In [1]: import numpy as np

In [2]: from numpy import linalg as LA

In [3]: np.set_printoptions(suppress=True, linewidth=120)

In [4]: rnd = lambda a: np.round(a, 1) + 0

In [5]: K = np.array([[0.4, 0.4, 0.2], [0.2, 0.3, 0.5], [0.8, 0.1, 0.1]])

In [6]: K
Out[6]: 
array([[0.4, 0.4, 0.2],
       [0.2, 0.3, 0.5],
       [0.8, 0.1, 0.1]])

In [7]: # a transition matrix

In [8]: K.sum(axis=1)
Out[8]: array([1., 1., 1.])

In [9]: rnd(LA.matrix_power(K, 2))
Out[9]: 
array([[0.4, 0.3, 0.3],
       [0.5, 0.2, 0.2],
       [0.4, 0.4, 0.2]])

In [10]: p = np.eye(3)[0]

In [11]: for _ in range(6):
    ...:     p = p @ K
    ...:     print(p.round(1))
    ...: 
[0.4 0.4 0.2]
[0.4 0.3 0.3]
[0.5 0.3 0.3]
[0.4 0.3 0.3]
[0.4 0.3 0.3]
[0.4 0.3 0.3]

In [12]: out = K / np.sqrt((K ** 2).mean(axis=1, keepdims=True))

In [13]: LA.matrix_rank(out) == LA.matrix_rank(K)
Out[13]: np.True_

In [14]: rnd(out[0])
Out[14]: array([1.2, 1.2, 0.6])

In [15]: LA.matrix_rank(K - K.mean(axis=1, keepdims=True))
Out[15]: np.int64(2)

In [16]: rnd(K - K.mean(axis=1, keepdims=True))
Out[16]: 
array([[ 0.1,  0.1, -0.1],
       [-0.1,  0. ,  0.2],
       [ 0.5, -0.2, -0.2]])

In [17]: out = K / LA.norm(K, axis=1, keepdims=True)

In [18]: C2 = out @ out.T

In [19]: rnd(C2)
Out[19]: 
array([[1. , 0.8, 0.8],
       [0.8, 1. , 0.5],
       [0.8, 0.5, 1. ]])

In [20]: rnd(LA.norm(out, axis=1))
Out[20]: array([1., 1., 1.])

In [21]: (np.abs(C2) > 0.9).astype(int)
Out[21]: 
array([[1, 0, 0],
       [0, 1, 0],
       [0, 0, 1]])

In [22]: def softmax(z):
    ...:     e = np.exp(z - z.max(axis=-1, keepdims=True))
    ...:     return e / e.sum(axis=-1, keepdims=True)
    ...: 

In [23]: rnd(softmax(K).sum(axis=1))
Out[23]: array([1., 1., 1.])

In [24]: scores = K @ K.T / np.sqrt(3)

In [25]: rnd(softmax(scores))
Out[25]: 
array([[0.3, 0.3, 0.3],
       [0.3, 0.3, 0.3],
       [0.3, 0.3, 0.4]])

In [26]: softmax(scores).round(6).argmax(axis=1)
Out[26]: array([2, 1, 2])

In [27]: rnd(softmax(scores + np.triu(np.full(scores.shape, -np.inf), 1)))
Out[27]: 
array([[1. , 0. , 0. ],
       [0.5, 0.5, 0. ],
       [0.3, 0.3, 0.4]])

In [28]: m1 = np.load("run7.npy")

In [29]: m1
Out[29]: 
array([[0, 0, 0, 0, 0],
       [0, 7, 1, 8, 4],
       [0, 4, 0, 8, 1],
       [0, 3, 5, 6, 1],
       [0, 0, 0, 0, 4]])

In [30]: # rank 4

In [31]: m1 @ m1
Out[31]: 
array([[  0,   0,   0,   0,   0],
       [  0,  77,  47, 112,  53],
       [  0,  52,  44,  80,  28],
       [  0,  59,  33, 100,  27],
       [  0,   0,   0,   0,  16]])

In [32]: np.flatnonzero(LA.matrix_power((m1 != 0) + (m1.T != 0) + np.eye(5), 5)[2])
Out[32]: array([1, 2, 3, 4])

In [33]: rnd(np.sort(LA.eigvals(m1).real))
Out[33]: array([-3.6,  0. ,  2.4,  4. , 14.2])

In [34]: rnd(LA.det(m1))
Out[34]: np.float64(0.0)

In [35]: rng = np.random.default_rng(629043)

In [36]: lab = rng.permutation(5)

In [37]: lab
Out[37]: array([1, 2, 3, 4, 0])

In [38]: out = m1[lab][:, lab]

In [39]: rnd(LA.det(out)), rnd(LA.det(m1[lab]))
Out[39]: (np.float64(0.0), np.float64(0.0))

In [40]: rnd(np.sort(np.abs(LA.eigvals(out))))
Out[40]: array([ 0. ,  2.4,  3.6,  4. , 14.2])

In [41]: np.allclose(out, m1)
Out[41]: False

In [42]: np.diag(out)
Out[42]: array([7, 0, 6, 4, 0])

In [43]: E = np.array([[1.2, -0.1, 0.4, -2.4, -0.8, 1.4, 0.1],
    ...:     [-0.6, -0.2, 2.4, 0.8, -1.3, 1.3, -0.6],
    ...:     [1.8, 1.4, 1.8, 0.0, -1.1, -1.0, -0.2]])

In [44]: E
Out[44]: 
array([[ 1.2, -0.1,  0.4, -2.4, -0.8,  1.4,  0.1],
       [-0.6, -0.2,  2.4,  0.8, -1.3,  1.3, -0.6],
       [ 1.8,  1.4,  1.8,  0. , -1.1, -1. , -0.2]])

In [45]: rnd(softmax(10 * E[0]))
Out[45]: array([0.1, 0. , 0. , 0. , 0. , 0.9, 0. ])

In [46]: rnd(softmax(E[0] + -2))
Out[46]: array([0.3, 0.1, 0.1, 0. , 0. , 0.4, 0.1])

In [47]: rnd(softmax(E).sum(axis=1))
Out[47]: array([1., 1., 1.])

In [48]: scores = E @ E.T / np.sqrt(7)

In [49]: rnd(softmax(scores)[0] @ E)
Out[49]: array([ 1.2,  0. ,  0.5, -2.2, -0.8,  1.3,  0.1])

In [50]: rnd(softmax(scores))
Out[50]: 
array([[0.9, 0. , 0. ],
       [0. , 0.9, 0.1],
       [0. , 0.1, 0.9]])

In [51]: rnd(softmax(scores + np.triu(np.full(scores.shape, -np.inf), 1)))
Out[51]: 
array([[1. , 0. , 0. ],
       [0. , 1. , 0. ],
       [0. , 0.1, 0.9]])

In [52]: f = np.array([3, 3])

In [53]: rnd(np.convolve(E[0], f))
Out[53]: array([ 3.6,  3.3,  0.9, -6. , -9.6,  1.8,  4.5,  0.3])

In [54]: rnd(np.cross(E[0, :3], E[2, :3]))
Out[54]: array([-0.7, -1.4,  1.9])

In [55]: rnd(np.polyval(f, E[0]))
Out[55]: array([ 6.6,  2.7,  4.2, -4.2,  0.6,  7.2,  3.3])

In [56]: t = np.radians(30)

In [57]: R = np.eye(7)

In [58]: R[6, 6] = R[3, 3] = np.cos(t)

In [59]: R[6, 3], R[3, 6] = -np.sin(t), np.sin(t)

In [60]: rnd(R)
Out[60]: 
array([[ 1. ,  0. ,  0. ,  0. ,  0. ,  0. ,  0. ],
       [ 0. ,  1. ,  0. ,  0. ,  0. ,  0. ,  0. ],
       [ 0. ,  0. ,  1. ,  0. ,  0. ,  0. ,  0. ],
       [ 0. ,  0. ,  0. ,  0.9,  0. ,  0. ,  0.5],
       [ 0. ,  0. ,  0. ,  0. ,  1. ,  0. ,  0. ],
       [ 0. ,  0. ,  0. ,  0. ,  0. ,  1. ,  0. ],
       [ 0. ,  0. ,  0. , -0.5,  0. ,  0. ,  0.9]])

In [61]: out = E @ R.T

In [62]: rnd(out)
Out[62]: 
array([[ 1.2, -0.1,  0.4, -2. , -0.8,  1.4,  1.3],
       [-0.6, -0.2,  2.4,  0.4, -1.3,  1.3, -0.9],
       [ 1.8,  1.4,  1.8, -0.1, -1.1, -1. , -0.2]])

In [63]: rnd(LA.det(R)), rnd(np.trace(R))
Out[63]: (np.float64(1.0), np.float64(6.7))

In [64]: np.allclose(LA.norm(E, axis=1), LA.norm(out, axis=1))
Out[64]: True

In [65]: F = np.load("a.npy")

In [66]: F
Out[66]: 
array([[ 0.1, -0.7,  0.8],
       [-0.2, -0.2,  1.5],
       [ 0.8,  0.3,  0.2],
       [ 1. ,  0. , -0.9],
       [ 0.2,  0.5, -0.6],
       [-0.4,  0.1, -0.1],
       [ 0.6, -0.4,  0. ],
       [-1. ,  0.7, -0.1]])

In [67]: t = np.radians(83)

In [68]: R = np.eye(3)

In [69]: R[2, 2] = R[1, 1] = np.cos(t)

In [70]: R[2, 1], R[1, 2] = -np.sin(t), np.sin(t)

In [71]: rnd(R)
Out[71]: 
array([[ 1. ,  0. ,  0. ],
       [ 0. ,  0.1,  1. ],
       [ 0. , -1. ,  0.1]])

In [72]: out = F @ R.T

In [73]: np.allclose(F @ F.T, out @ out.T)
Out[73]: True

In [74]: rnd(np.abs(out - F).max(axis=0))
Out[74]: array([0. , 1.7, 1.1])

In [75]: np.allclose(LA.norm(F, axis=1), LA.norm(out, axis=1))
Out[75]: True

In [76]: rnd(LA.det(R)), rnd(np.trace(R))
Out[76]: (np.float64(1.0), np.float64(1.2))

In [77]: f, r1 = F[0], F[7]

In [78]: rnd(f @ r1)
Out[78]: np.float64(-0.7)

In [79]: p = (f @ r1) / (f @ f) * f

In [80]: rnd(p)
Out[80]: array([-0.1,  0.4, -0.5])

In [81]: LA.matrix_rank(np.outer(f, r1))
Out[81]: np.int64(1)

In [82]: out = np.array([[-1, 1, 3, 2, 0, 2, 2, 0],
    ...:     [1, 2, -2, -1, 2, 1, 0, 3],
    ...:     [-3, 0, 3, -1, -2, 0, -3, 1],
    ...:     [2, -2, 0, 1, 3, -1, -3, 0],
    ...:     [3, 3, -1, 2, -2, 3, 3, 3],
    ...:     [1, 0, 3, 1, -2, 3, 3, 3],
    ...:     [-1, 1, 0, 0, -1, 2, -2, 1],
    ...:     [1, 3, 2, 1, -2, 3, -1, 2]])

In [83]: data = np.triu(out, 1)

In [84]: data
Out[84]: 
array([[ 0,  1,  3,  2,  0,  2,  2,  0],
       [ 0,  0, -2, -1,  2,  1,  0,  3],
       [ 0,  0,  0, -1, -2,  0, -3,  1],
       [ 0,  0,  0,  0,  3, -1, -3,  0],
       [ 0,  0,  0,  0,  0,  3,  3,  3],
       [ 0,  0,  0,  0,  0,  0,  3,  3],
       [ 0,  0,  0,  0,  0,  0,  0,  1],
       [ 0,  0,  0,  0,  0,  0,  0,  0]])

In [85]: # rank 7

In [86]: assert data == data.T
---------------------------------------------------------------------------
ValueError                                Traceback (most recent call last)
Cell In[86], line 1
----> 1 assert data == data.T

ValueError: The truth value of an array with more than one element is ambiguous. Use a.any() or a.all()

In [87]: LA.matrix_power(data, 2)
Out[87]: 
array([[ 0,  0, -2, -4,  2, -1, -9, 14],
       [ 0,  0,  0,  2,  1,  7, 18,  7],
       [ 0,  0,  0,  0, -3, -5, -3, -9],
       [ 0,  0,  0,  0,  0,  9,  6,  3],
       [ 0,  0,  0,  0,  0,  0,  9, 12],
       [ 0,  0,  0,  0,  0,  0,  0,  3],
       [ 0,  0,  0,  0,  0,  0,  0,  0],
       [ 0,  0,  0,  0,  0,  0,  0,  0]])

In [88]: LA.determinant(data)
---------------------------------------------------------------------------
AttributeError                            Traceback (most recent call last)
Cell In[88], line 1
----> 1 LA.determinant(data)

AttributeError: module 'numpy.linalg' has no attribute 'determinant'

In [89]: rnd(np.abs(LA.eigvals(data)).max())
Out[89]: np.float64(0.0)

In [90]: (data + data.T) / 2
Out[90]: 
array([[ 0. ,  0.5,  1.5,  1. ,  0. ,  1. ,  1. ,  0. ],
       [ 0.5,  0. , -1. , -0.5,  1. ,  0.5,  0. ,  1.5],
       [ 1.5, -1. ,  0. , -0.5, -1. ,  0. , -1.5,  0.5],
       [ 1. , -0.5, -0.5,  0. ,  1.5, -0.5, -1.5,  0. ],
       [ 0. ,  1. , -1. ,  1.5,  0. ,  1.5,  1.5,  1.5],
       [ 1. ,  0.5,  0. , -0.5,  1.5,  0. ,  1.5,  1.5],
       [ 1. ,  0. , -1.5, -1.5,  1.5,  1.5,  0. ,  0.5],
       [ 0. ,  1.5,  0.5,  0. ,  1.5,  1.5,  0.5,  0. ]])

In [91]: data @ data
Out[91]: 
array([[ 0,  0, -2, -4,  2, -1, -9, 14],
       [ 0,  0,  0,  2,  1,  7, 18,  7],
       [ 0,  0,  0,  0, -3, -5, -3, -9],
       [ 0,  0,  0,  0,  0,  9,  6,  3],
       [ 0,  0,  0,  0,  0,  0,  9, 12],
       [ 0,  0,  0,  0,  0,  0,  0,  3],
       [ 0,  0,  0,  0,  0,  0,  0,  0],
       [ 0,  0,  0,  0,  0,  0,  0,  0]])

In [92]: np.trace(data)
Out[92]: np.int64(0)

In [93]: np.allclose(data, data.T)
Out[93]: False

In [94]: rnd(softmax(data[0]))
Out[94]: array([0. , 0.1, 0.4, 0.2, 0. , 0.2, 0.2, 0. ])

In [95]: scores = data @ data.T / np.sqrt(8)

In [96]: rnd(softmax(scores + np.triu(np.full(scores.shape, -np.inf), 1)))
Out[96]: 
array([[1. , 0. , 0. , 0. , 0. , 0. , 0. , 0. ],
       [0. , 1. , 0. , 0. , 0. , 0. , 0. , 0. ],
       [0. , 0. , 1. , 0. , 0. , 0. , 0. , 0. ],
       [0. , 0. , 0. , 1. , 0. , 0. , 0. , 0. ],
       [0. , 0. , 0. , 0. , 1. , 0. , 0. , 0. ],
       [0. , 0. , 0. , 0. , 0.5, 0.5, 0. , 0. ],
       [0.1, 0.2, 0.1, 0.1, 0.2, 0.2, 0.1, 0. ],
       [0.1, 0.1, 0.1, 0.1, 0.1, 0.1, 0.1, 0.1]])

In [97]: rnd(softmax(scores))
Out[97]: 
array([[1. , 0. , 0. , 0. , 0. , 0. , 0. , 0. ],
       [0. , 0.9, 0. , 0. , 0.1, 0. , 0. , 0. ],
       [0. , 0. , 1. , 0. , 0. , 0. , 0. , 0. ],
       [0. , 0. , 0. , 1. , 0. , 0. , 0. , 0. ],
       [0. , 0. , 0. , 0. , 1. , 0. , 0. , 0. ],
       [0. , 0. , 0. , 0. , 0.5, 0.5, 0. , 0. ],
       [0.1, 0.2, 0.1, 0.1, 0.2, 0.2, 0.1, 0.1],
       [0.1, 0.1, 0.1, 0.1, 0.1, 0.1, 0.1, 0.1]])

In [98]: rnd(softmax(scores)[0] @ data)
Out[98]: array([0. , 1. , 2.9, 1.9, 0. , 2. , 2. , 0.1])

In [99]: hat = np.triu(np.array([[-1, 3, -3, -2, 1],
    ...:     [3, -3, 0, 3, -3],
    ...:     [-2, 3, -3, -3, -2],
    ...:     [-2, 0, 3, 2, -2],
    ...:     [1, 2, -3, 1, -2]]), 1) + np.eye(5)

In [100]: out = hat @ m1 @ LA.inv(hat)

In [101]: rnd(LA.det(out))
Out[101]: np.float64(0.0)

In [102]: hat @ m1 - m1 @ hat
Out[102]: 
array([[  0.,   3.,  -7., -12.,  11.],
       [  0.,   9.,  15.,   0.,  30.],
       [  0.,  -9., -15., -30.,  17.],
       [  0.,   0.,   0.,   6.,  23.],
       [  0.,   0.,   0.,   0.,   0.]])

In [103]: X = np.loadtxt("mat.csv", delimiter=",")

In [104]: X
Out[104]: 
array([[ 1.,  0.,  0.,  0.,  0.,  0.,  0.,  0.,  0.,  0.],
       [-3.,  1.,  0.,  0.,  0.,  0.,  0.,  0.,  0.,  0.],
       [ 1.,  2.,  1.,  0.,  0.,  0.,  0.,  0.,  0.,  0.],
       [ 0., -2., -2.,  1.,  0.,  0.,  0.,  0.,  0.,  0.],
       [-3.,  0.,  0., -2.,  1.,  0.,  0.,  0.,  0.,  0.],
       [ 2.,  2.,  2., -1., -3.,  1.,  0.,  0.,  0.,  0.],
       [ 0.,  0., -1.,  3., -1.,  3.,  1.,  0.,  0.,  0.],
       [-3.,  0.,  3., -3., -1., -2.,  3.,  1.,  0.,  0.],
       [-2., -1., -2.,  0.,  1., -2.,  1., -1.,  1.,  0.],
       [ 3., -1.,  1.,  3.,  3.,  3.,  1.,  2.,  0.,  1.]])

In [105]: rnd(LA.det(X))
Out[105]: np.float64(1.0)

In [106]: X @ X
Out[106]: 
array([[  1.,   0.,   0.,   0.,   0.,   0.,   0.,   0.,   0.,   0.],
       [ -6.,   1.,   0.,   0.,   0.,   0.,   0.,   0.,   0.,   0.],
       [ -4.,   4.,   1.,   0.,   0.,   0.,   0.,   0.,   0.,   0.],
       [  4.,  -8.,  -4.,   1.,   0.,   0.,   0.,   0.,   0.,   0.],
       [ -6.,   4.,   4.,  -4.,   1.,   0.,   0.,   0.,   0.,   0.],
       [  9.,  10.,   6.,   4.,  -6.,   1.,   0.,   0.,   0.,   0.],
       [  8.,  -2.,  -2.,   5., -11.,   6.,   1.,   0.,   0.,   0.],
       [ -4.,   8.,   5.,   7.,   1.,   5.,   6.,   1.,   0.,   0.],
       [ -7., -10., -12.,   6.,   8.,   1.,  -1.,  -2.,   1.,   0.],
       [  1.,   0.,   7.,  -6.,  -6.,   5.,   8.,   4.,   0.,   1.]])

In [107]: (X + X.T) / 2
Out[107]: 
array([[ 1. , -1.5,  0.5,  0. , -1.5,  1. ,  0. , -1.5, -1. ,  1.5],
       [-1.5,  1. ,  1. , -1. ,  0. ,  1. ,  0. ,  0. , -0.5, -0.5],
       [ 0.5,  1. ,  1. , -1. ,  0. ,  1. , -0.5,  1.5, -1. ,  0.5],
       [ 0. , -1. , -1. ,  1. , -1. , -0.5,  1.5, -1.5,  0. ,  1.5],
       [-1.5,  0. ,  0. , -1. ,  1. , -1.5, -0.5, -0.5,  0.5,  1.5],
       [ 1. ,  1. ,  1. , -0.5, -1.5,  1. ,  1.5, -1. , -1. ,  1.5],
       [ 0. ,  0. , -0.5,  1.5, -0.5,  1.5,  1. ,  1.5,  0.5,  0.5],
       [-1.5,  0. ,  1.5, -1.5, -0.5, -1. ,  1.5,  1. , -0.5,  1. ],
       [-1. , -0.5, -1. ,  0. ,  0.5, -1. ,  0.5, -0.5,  1. ,  0. ],
       [ 1.5, -0.5,  0.5,  1.5,  1.5,  1.5,  0.5,  1. ,  0. ,  1. ]])

In [108]: rnd(np.sort(np.abs(LA.eigvals(X))))
Out[108]: array([1., 1., 1., 1., 1., 1., 1., 1., 1., 1.])

In [109]: assert X == X.T
---------------------------------------------------------------------------
ValueError                                Traceback (most recent call last)
Cell In[109], line 1
----> 1 assert X == X.T

ValueError: The truth value of an array with more than one element is ambiguous. Use a.any() or a.all()

In [110]: X.inv()
---------------------------------------------------------------------------
AttributeError                            Traceback (most recent call last)
Cell In[110], line 1
----> 1 X.inv()

AttributeError: 'numpy.ndarray' object has no attribute 'inv'

In [111]: np.trace(X)
Out[111]: np.float64(10.0)

In [112]: rnd(LA.matrix_power(X, 4))
Out[112]: 
array([[   1.,    0.,    0.,    0.,    0.,    0.,    0.,    0.,    0.,    0.],
       [ -12.,    1.,    0.,    0.,    0.,    0.,    0.,    0.,    0.,    0.],
       [ -32.,    8.,    1.,    0.,    0.,    0.,    0.,    0.,    0.,    0.],
       [  72.,  -32.,   -8.,    1.,    0.,    0.,    0.,    0.,    0.,    0.],
       [ -68.,   56.,   24.,   -8.,    1.,    0.,    0.,    0.,    0.,    0.],
       [ -14.,  -12.,  -28.,   32.,  -12.,    1.,    0.,    0.,    0.,    0.],
       [ 176.,  -36.,  -32.,   78.,  -58.,   12.,    1.,    0.,    0.,    0.],
       [  39.,   22.,    4.,   60.,  -94.,   46.,   12.,    1.,    0.,    0.],
       [  79.,  -88.,  -18.,  -35.,   19.,  -14.,  -14.,   -4.,    1.,    0.],
       [  79.,  118.,   48.,  100., -126.,   78.,   40.,    8.,    0.,    1.]])
